$ python3 -q
>>> import numpy as np
>>> np.set_printoptions(suppress=True, linewidth=120)
>>> def tidy(a):
...     return np.round(a, 3) + 0
... 
>>> A = np.load("run10.npy")
>>> print(A)
[[-1.98 -2.    3.    2.   -1.   -3.  ]
 [ 0.   -0.98  2.   -2.    3.    3.  ]
 [-3.    2.   -2.98  2.   -2.   -1.  ]
 [ 1.    0.    0.    3.02 -2.   -2.  ]
 [ 1.   -3.    2.    3.    2.02 -2.  ]
 [-2.   -2.    3.    2.   -1.   -2.98]]
>>> print((A + A.T) / 2)
[[-1.98 -1.    0.    1.5   0.   -2.5 ]
 [-1.   -0.98  2.   -1.    0.    0.5 ]
 [ 0.    2.   -2.98  1.    0.    1.  ]
 [ 1.5  -1.    1.    3.02  0.5   0.  ]
 [ 0.    0.    0.    0.5   2.02 -1.5 ]
 [-2.5   0.5   1.    0.   -1.5  -2.98]]
>>> print(np.allclose(A @ A.T, A.T @ A))
False
>>> print(np.allclose(A, A.T))
False
>>> print(tidy(np.abs(np.linalg.eigvals(A)).max()))
6.025
>>> print(tidy(np.trace(A)))
-3.88
>>> print(np.linalg.cond(A) > 100)
True
>>> f, v = A[0], A[2]
>>> print(tidy(f @ f))
30.92
>>> p = (f @ v) / (f @ f) * f
>>> print(tidy(p))
[-0.128 -0.129  0.194  0.129 -0.065 -0.194]
>>> print(tidy(np.outer(f, v)))
[[ 5.94 -3.96  5.9  -3.96  3.96  1.98]
 [ 6.   -4.    5.96 -4.    4.    2.  ]
 [-9.    6.   -8.94  6.   -6.   -3.  ]
 [-6.    4.   -5.96  4.   -4.   -2.  ]
 [ 3.   -2.    2.98 -2.    2.    1.  ]
 [ 9.   -6.    8.94 -6.    6.    3.  ]]
>>> print((v - p) @ f)
0.0
>>> print(tidy(v - p))
[-2.872  2.129 -3.174  1.871 -1.935 -0.806]
>>> theta = np.radians(30)
>>> r_ = np.eye(6)
>>> r_[3, 3] = r_[1, 1] = np.cos(theta)
>>> r_[3, 1], r_[1, 3] = -np.sin(theta), np.sin(theta)
>>> print(tidy(r_))
[[ 1.     0.     0.     0.     0.     0.   ]
 [ 0.     0.866  0.     0.5    0.     0.   ]
 [ 0.     0.     1.     0.     0.     0.   ]
 [ 0.    -0.5    0.     0.866  0.     0.   ]
 [ 0.     0.     0.     0.     1.     0.   ]
 [ 0.     0.     0.     0.     0.     1.   ]]
>>> Y = A @ r_.T
>>> print(tidy(Y))
[[-1.98  -0.732  3.     2.732 -1.    -3.   ]
 [ 0.    -1.849  2.    -1.242  3.     3.   ]
 [-3.     2.732 -2.98   0.732 -2.    -1.   ]
 [ 1.     1.51   0.     2.615 -2.    -2.   ]
 [ 1.    -1.098  2.     4.098  2.02  -2.   ]
 [-2.    -0.732  3.     2.732 -1.    -2.98 ]]
>>> print(np.allclose(A @ A.T, Y @ Y.T))
True
>>> Y = A / np.linalg.norm(A, axis=1, keepdims=True)
>>> cov = Y @ Y.T
>>> print(tidy(np.linalg.norm(Y, axis=1)))
[1. 1. 1. 1. 1. 1.]
>>> print(np.argwhere(np.triu(np.abs(cov) > 0.95, 1)))
[[0 5]]
>>> print((np.abs(cov) > 0.9).astype(int))
[[1 0 0 0 0 1]
 [0 1 0 0 0 0]
 [0 0 1 0 0 0]
 [0 0 0 1 0 0]
 [0 0 0 0 1 0]
 [1 0 0 0 0 1]]
>>> print((cov - 2 * np.eye(6)).round(6).argmax(axis=1))
[5 4 3 0 0 0]
>>> print(tidy(cov[3]))
[ 0.509 -0.816  0.382  1.     0.422  0.507]
>>> X = np.load("x.npy")
>>> print(X)
[[ 0  1 -3  2  3 -1 -1]
 [ 0  0  3  0  2 -2 -1]
 [ 0  0  0 -2 -3  1 -3]
 [ 0  0  0  0  0 -1 -1]
 [ 0  0  0  0  0 -1 -3]
 [ 0  0  0  0  0  0  1]
 [ 0  0  0  0  0  0  0]]
>>> # looks like rank 5
>>> print(X @ X)
[[  0   0   3   6  11 -10  -4]
 [  0   0   0  -6  -9   1 -17]
 [  0   0   0   0   0   5  12]
 [  0   0   0   0   0   0  -1]
 [  0   0   0   0   0   0  -1]
 [  0   0   0   0   0   0   0]
 [  0   0   0   0   0   0   0]]
>>> print([int(np.linalg.matrix_rank(np.linalg.matrix_power(X, p))) for p in range(1, 8)])
[5, 4, 3, 2, 1, 0, 0]
>>> print(np.linalg.matrix_rank(X - X[0, 0] * np.eye(7)))
5
>>> def softmax(z):
...     e = np.exp(z - z.max(axis=-1, keepdims=True))
...     return e / e.sum(axis=-1, keepdims=True)
... 
>>> print(tidy(softmax(10 * X[4])))
[0.2 0.2 0.2 0.2 0.2 0.  0. ]
>>> scores = X @ X.T / np.sqrt(7)
>>> print(tidy(softmax(scores + np.triu(np.full(scores.shape, -np.inf), 1))))
[[1.    0.    0.    0.    0.    0.    0.   ]
 [0.001 0.999 0.    0.    0.    0.    0.   ]
 [0.    0.    1.    0.    0.    0.    0.   ]
 [0.224 0.327 0.224 0.224 0.    0.    0.   ]
 [0.057 0.083 0.257 0.057 0.547 0.    0.   ]
 [0.165 0.165 0.077 0.165 0.077 0.351 0.   ]
 [0.143 0.143 0.143 0.143 0.143 0.143 0.143]]
>>> U, sig, vt = np.linalg.svd(X)
>>> evecs = vt[:(sig > 1e-8).sum()]
>>> rng = np.random.default_rng(2070)
>>> x = X[5] + 4 * X[3] + rng.integers(2) * np.eye(7)[6]
>>> print(x)
[ 0.  0.  0.  0.  0. -4. -2.]
>>> print(tidy(evecs.T @ evecs))
[[ 0.     0.     0.     0.     0.     0.     0.   ]
 [ 0.     0.48  -0.173 -0.39   0.26   0.     0.   ]
 [ 0.    -0.173  0.942 -0.13   0.087  0.     0.   ]
 [ 0.    -0.39  -0.13   0.708  0.195  0.     0.   ]
 [ 0.     0.26   0.087  0.195  0.87   0.     0.   ]
 [ 0.     0.     0.     0.     0.     1.     0.   ]
 [ 0.     0.     0.     0.     0.     0.     1.   ]]
